$ python -q
>>> import numpy as np
>>> np.set_printoptions(precision=1, suppress=True, linewidth=140)
>>> rnd = lambda a: np.round(a, 1) + 0
>>> data = np.vander(np.arange(7) - 4, 4, increasing=True)
>>> print(data)
[[  1  -4  16 -64]
 [  1  -3   9 -27]
 [  1  -2   4  -8]
 [  1  -1   1  -1]
 [  1   0   0   0]
 [  1   1   1   1]
 [  1   2   4   8]]
>>> # column 3 dominates
>>> np.argsort(-np.linalg.norm(data, axis=0).round(6), kind="stable")[:3]
array([3, 2, 1])
>>> [round(float(x), 1) for x in np.linalg.svd(data, compute_uv=False)[:3]]
[72.9, 6.9, 2.7]
>>> B = np.c_[data[:, :1] @ np.array([[1]]), np.array([3, 0, 0, 2, 3, 2, 1])]
>>> B
array([[1, 3],
       [1, 0],
       [1, 0],
       [1, 2],
       [1, 3],
       [1, 2],
       [1, 1]])
>>> rnd(np.linalg.norm(np.linalg.qr(data)[0].T @ B, axis=0) ** 2 / ((B ** 2).sum(axis=0) + 1e-12))
array([1. , 0.9])
>>> K = np.load("run12.npy")
>>> K
array([[ 1.,  1.,  0.,  0.],
       [ 0., -2.,  0.,  0.],
       [ 0.,  0.,  0.,  2.],
       [ 0.,  0.,  4.,  2.]])
>>> # 2 blocks once reordered
>>> w, evecs = np.linalg.eig(K)
>>> np.prod(w)
np.float64(16.0)
>>> rnd(np.sort(np.linalg.eigvals(K.T)))
array([-2., -2.,  1.,  4.])
>>> w
array([-2.,  4.,  1., -2.])
>>> K @ evecs[:, 0] - w[0] * evecs[:, 0]
array([0., 0., 0., 0.])
>>> rnd(np.sort(np.linalg.eigvals(K @ K)))
array([ 1.,  4.,  4., 16.])
>>> hat = np.triu(np.array([[6, 2, -4, -1], [5, -6, -7, 1], [-8, -6, -5, -6], [-5, 0, -9, -3]]), 1) + np.eye(4)
>>> B = hat @ K @ np.linalg.inv(hat)
>>> np.linalg.matrix_rank(B)
np.int64(4)
>>> B
array([[   1.,   -5.,  -35., -214.],
       [   0.,   -2.,  -10.,  -70.],
       [   0.,    0.,  -24., -154.],
       [   0.,    0.,    4.,   26.]])
>>> rng = np.random.default_rng(476328)
>>> lab = rng.permutation(4)
>>> print(lab)
[2 3 0 1]
>>> B = K[lab][:, lab]
>>> rnd(np.linalg.det(B)), rnd(np.linalg.det(K[lab]))
(np.float64(16.0), np.float64(16.0))
>>> m1 = np.load("w.npy")
>>> m1
array([[ 2,  3,  4,  5,  6,  7,  8,  9, 10],
       [11, 12, 13, 14, 15, 16, 17, 18, 19],
       [20, 21, 22, 23, 24, 25, 26, 27, 28],
       [29, 30, 31, 32, 33, 34, 35, 36, 37]])
>>> # rows and columns are dependent
>>> left, sv, VT = np.linalg.svd(m1)
>>> evecs = VT[:(sv > 1e-8).sum()]
>>> x0 = m1[1] + -1 * m1[3] + rng.integers(2) * np.eye(9)[4]
>>> x0
array([-18., -18., -18., -18., -18., -18., -18., -18., -18.])
>>> rnd(evecs.T @ evecs)
array([[ 0.4,  0.3,  0.2,  0.2,  0.1,  0. ,  0. , -0.1, -0.2],
       [ 0.3,  0.3,  0.2,  0.2,  0.1,  0.1,  0. ,  0. , -0.1],
       [ 0.2,  0.2,  0.2,  0.1,  0.1,  0.1,  0. ,  0. ,  0. ],
       [ 0.2,  0.2,  0.1,  0.1,  0.1,  0.1,  0.1,  0.1,  0. ],
       [ 0.1,  0.1,  0.1,  0.1,  0.1,  0.1,  0.1,  0.1,  0.1],
       [ 0. ,  0.1,  0.1,  0.1,  0.1,  0.1,  0.1,  0.2,  0.2],
       [ 0. ,  0. ,  0. ,  0.1,  0.1,  0.1,  0.2,  0.2,  0.2],
       [-0.1,  0. ,  0. ,  0.1,  0.1,  0.2,  0.2,  0.3,  0.3],
       [-0.2, -0.1,  0. ,  0. ,  0.1,  0.2,  0.2,  0.3,  0.4]])
>>> def softmax(z):
...     e = np.exp(z - z.max(axis=-1, keepdims=True))
...     return e / e.sum(axis=-1, keepdims=True)
... 
>>> rnd(softmax(m1[0] + 4))
array([0. , 0. , 0. , 0. , 0. , 0. , 0.1, 0.2, 0.6])
>>> rnd(softmax(m1[0]))
array([0. , 0. , 0. , 0. , 0. , 0. , 0.1, 0.2, 0.6])
>>> S = m1 @ m1.T / np.sqrt(9)
>>> rnd(softmax(S))
array([[0., 0., 0., 1.],
       [0., 0., 0., 1.],
       [0., 0., 0., 1.],
       [0., 0., 0., 1.]])
>>> rnd(softmax(S + np.triu(np.full(S.shape, -np.inf), 1)))
array([[1., 0., 0., 0.],
       [0., 1., 0., 0.],
       [0., 0., 1., 0.],
       [0., 0., 0., 1.]])
>>> rnd(np.trace(np.linalg.pinv(m1) @ m1))
np.float64(2.0)
>>> np.allclose(m1[:-1].T @ np.linalg.lstsq(m1[:-1].T, m1[-1])[0], m1[-1])
True
>>> np.unique(m1.round(6), axis=0).shape
(4, 9)
>>> ang = np.radians(98)
>>> Rm = np.eye(9)
>>> Rm[6, 6] = Rm[8, 8] = np.cos(ang)
>>> Rm[6, 8], Rm[8, 6] = -np.sin(ang), np.sin(ang)
>>> rnd(Rm)
array([[ 1. ,  0. ,  0. ,  0. ,  0. ,  0. ,  0. ,  0. ,  0. ],
       [ 0. ,  1. ,  0. ,  0. ,  0. ,  0. ,  0. ,  0. ,  0. ],
       [ 0. ,  0. ,  1. ,  0. ,  0. ,  0. ,  0. ,  0. ,  0. ],
       [ 0. ,  0. ,  0. ,  1. ,  0. ,  0. ,  0. ,  0. ,  0. ],
       [ 0. ,  0. ,  0. ,  0. ,  1. ,  0. ,  0. ,  0. ,  0. ],
       [ 0. ,  0. ,  0. ,  0. ,  0. ,  1. ,  0. ,  0. ,  0. ],
       [ 0. ,  0. ,  0. ,  0. ,  0. ,  0. , -0.1,  0. , -1. ],
       [ 0. ,  0. ,  0. ,  0. ,  0. ,  0. ,  0. ,  1. ,  0. ],
       [ 0. ,  0. ,  0. ,  0. ,  0. ,  0. ,  1. ,  0. , -0.1]])
>>> B = m1 @ Rm.T
>>> print(np.allclose(np.linalg.norm(m1, axis=1), np.linalg.norm(B, axis=1)))
True
>>> np.allclose(m1 @ m1.T, B @ B.T)
True
>>> print(rnd(np.abs(B - m1).max(axis=0)))
[ 0.   0.   0.   0.   0.   0.  76.5  0.   7.5]
>>> rk = np.linalg.matrix_rank(m1)
>>> rk
np.int64(2)
>>> N = np.linalg.svd(m1)[2][rk:].T
>>> [int(np.linalg.matrix_rank(m1[:i])) for i in range(1, len(m1) + 1)]
[1, 2, 2, 2]
>>> [int(np.linalg.matrix_rank(np.delete(m1, i, axis=0))) for i in range(4)]
[2, 2, 2, 2]
>>> np.allclose(m1 @ N, 0)
True
